% python3 -q
>>> import numpy as np
>>> from numpy import linalg as LA
>>> np.set_printoptions(suppress=True, linewidth=100)
>>> E = np.loadtxt("w.csv", delimiter=",")
>>> E
array([[ 0.,  1.,  1.,  3.,  4.,  3., -4.,  2.,  1.],
       [ 1.,  0.,  0.,  0.,  0.,  0.,  0.,  0.,  0.],
       [ 1.,  0.,  0.,  0.,  0.,  0.,  0.,  0.,  0.],
       [ 3.,  0.,  0.,  0.,  0.,  0.,  0.,  0.,  0.],
       [ 4.,  0.,  0.,  0.,  0.,  0.,  0.,  0.,  0.],
       [ 3.,  0.,  0.,  0.,  0.,  0.,  0.,  0.,  0.],
       [-4.,  0.,  0.,  0.,  0.,  0.,  0.,  0.,  0.],
       [ 2.,  0.,  0.,  0.,  0.,  0.,  0.,  0.,  0.],
       [ 1.,  0.,  0.,  0.,  0.,  0.,  0.,  0.,  0.]])
>>> round(LA.eigvalsh(E).min(), 1)
np.float64(-7.5)
>>> w, V = LA.eigh(E)
>>> vec = np.array([-3, -3, 3, -1, 1, 3, 3, -1, 2])
>>> (np.sign(V[:, -1].round(6)) == np.sign(V[0, -1].round(6))).astype(int)
array([1, 1, 1, 1, 1, 1, 0, 1, 1])
>>> np.round(V * np.maximum(w, 0) @ V.T, 1)
array([[ 3.8,  0.5,  0.5,  1.5,  2. ,  1.5, -2. ,  1. ,  0.5],
       [ 0.5,  0.1,  0.1,  0.2,  0.3,  0.2, -0.3,  0.1,  0.1],
       [ 0.5,  0.1,  0.1,  0.2,  0.3,  0.2, -0.3,  0.1,  0.1],
       [ 1.5,  0.2,  0.2,  0.6,  0.8,  0.6, -0.8,  0.4,  0.2],
       [ 2. ,  0.3,  0.3,  0.8,  1.1,  0.8, -1.1,  0.5,  0.3],
       [ 1.5,  0.2,  0.2,  0.6,  0.8,  0.6, -0.8,  0.4,  0.2],
       [-2. , -0.3, -0.3, -0.8, -1.1, -0.8,  1.1, -0.5, -0.3],
       [ 1. ,  0.1,  0.1,  0.4,  0.5,  0.4, -0.5,  0.3,  0.1],
       [ 0.5,  0.1,  0.1,  0.2,  0.3,  0.2, -0.3,  0.1,  0.1]])
>>> W0 = np.load("data.npy")
>>> W0.round(1) + 0
array([[ 5.2,  0.3, -1.5,  0.6, -0.4,  0.2,  0.8, -1. ,  1.8],
       [ 0.3,  4.4, -0.6, -1. ,  1.5, -1.3,  0.8, -2.3, -0.6],
       [-1.5, -0.6,  5.2,  1.2,  1.2,  0.1, -0.4, -0.7,  1.1],
       [ 0.6, -1. ,  1.2,  1.7, -0.7,  1.5,  0.3, -1. ,  0.5],
       [-0.4,  1.5,  1.2, -0.7,  4.4, -1.6,  1.5,  0.5,  0.2],
       [ 0.2, -1.3,  0.1,  1.5, -1.6,  3.6,  0. , -0.8,  0.6],
       [ 0.8,  0.8, -0.4,  0.3,  1.5,  0. ,  3. ,  0.7,  1.8],
       [-1. , -2.3, -0.7, -1. ,  0.5, -0.8,  0.7,  5.7,  0.1],
       [ 1.8, -0.6,  1.1,  0.5,  0.2,  0.6,  1.8,  0.1,  3.9]])
>>> # rank 8
>>> rank = LA.matrix_rank(W0)
>>> rank
np.int64(8)
>>> null = LA.svd(W0)[2][rank:].T
>>> LA.matrix_rank(W0.T @ W0), LA.matrix_rank(W0 @ W0.T)
(np.int64(8), np.int64(8))
>>> [int(LA.matrix_rank(W0[:i])) for i in range(1, len(W0) + 1)]
[1, 2, 3, 4, 5, 6, 7, 8, 8]
